% python3 -q
>>> import numpy as np
>>> import numpy.linalg as la
>>> np.set_printoptions(suppress=True, linewidth=160)
>>> rng = np.random.default_rng(981)
>>> arr = rng.normal(size=(40, 5))
>>> arr = 20 * arr / la.norm(arr, axis=1, keepdims=True)
>>> print(arr.round(2))
[[  9.09   9.85   4.85 -12.33   6.68]
 [ -9.03   7.11   3.47   2.19 -15.85]
 [  9.86  12.26   8.62  -3.17  -8.25]
 [  9.48   3.7   -9.46 -12.45   7.22]
 [ -6.98   0.57   8.63  -2.85  16.38]
 [ -7.95  -1.11 -15.94  -0.53   9.02]
 [ 12.39  10.37  -3.37   2.98 -10.9 ]
 [ -4.84  12.78  -1.6  -12.63   7.16]
 [  1.73 -13.65   4.71  11.99   6.68]
 [ 10.9    7.64  11.07   5.95  -8.06]
 [  7.1    6.17  -1.27  12.5   12.4 ]
 [  6.61  11.12   0.5  -11.57   9.92]
 [ 17.79   7.02   2.89   4.96  -1.05]
 [-10.55  -6.43  -0.55 -13.02  -8.81]
 [  1.17 -13.6  -14.23  -0.17   3.31]
 [  2.69   7.81 -12.41  -2.07  13.17]
 [  5.64  -8.41  13.26   2.2  -10.8 ]
 [ -1.49 -17.07   8.69  -5.39   1.37]
 [-10.83  -6.82  13.1    7.1    3.78]
 [-13.94   1.89  -9.22  -0.93 -10.78]
 [  4.97 -13.52 -11.     8.46  -0.12]
 [ -4.68  11.05 -14.91   4.86  -3.18]
 [  1.03 -10.47 -12.33  11.26   3.24]
 [ -3.77   7.31   8.02  -3.42 -16.01]
 [  8.87  -6.92   1.89  -6.55  15.06]
 [  3.23  -4.46   4.53 -18.66  -1.02]
 [ 15.99  -0.8   -8.19  -7.33  -4.77]
 [-13.29  -4.7   10.38   9.6   -1.17]
 [  2.75   4.18 -13.08  -3.01 -13.96]
 [  8.35  13.43  -7.18  -2.89   9.48]
 [ -6.75  -7.15  16.19  -5.92   2.47]
 [-12.07  -2.14  -8.93  -4.27  12.32]
 [-15.44  -3.95  -8.36   8.63  -1.26]
 [  2.33  13.12  -9.04   9.96  -6.45]
 [ -8.81  15.03   4.97   8.13  -2.38]
 [ -6.33  -6.05   0.7   -1.51 -17.91]
 [ -7.61  -2.89 -11.5   -6.78 -12.47]
 [ -2.63  -1.89  -1.88  14.58 -13.16]
 [ -8.64 -12.74  -5.47 -11.53   0.59]
 [  0.36 -17.84   1.41  -5.35  -7.15]]
>>> U, sv, VT = la.svd(arr, full_matrices=False)
>>> print(U.shape, sv.shape, VT.shape)
(40, 5) (5,) (5, 5)
>>> print(np.round(U.T @ U, 2) + 0)
[[1. 0. 0. 0. 0.]
 [0. 1. 0. 0. 0.]
 [0. 0. 1. 0. 0.]
 [0. 0. 0. 1. 0.]
 [0. 0. 0. 0. 1.]]
>>> print(np.round(U.T @ arr @ VT.T, 2) + 0)
[[64.91  0.    0.    0.    0.  ]
 [ 0.   60.75  0.    0.    0.  ]
 [ 0.    0.   56.95  0.    0.  ]
 [ 0.    0.    0.   50.84  0.  ]
 [ 0.    0.    0.    0.   47.62]]
>>> print((sv > 1e-8).sum())
5
>>> print(np.round(np.cumsum(sv ** 2) / np.sum(sv ** 2), 2))
[0.26 0.49 0.7  0.86 1.  ]
>>> print(np.allclose(U * sv @ VT, arr))
True
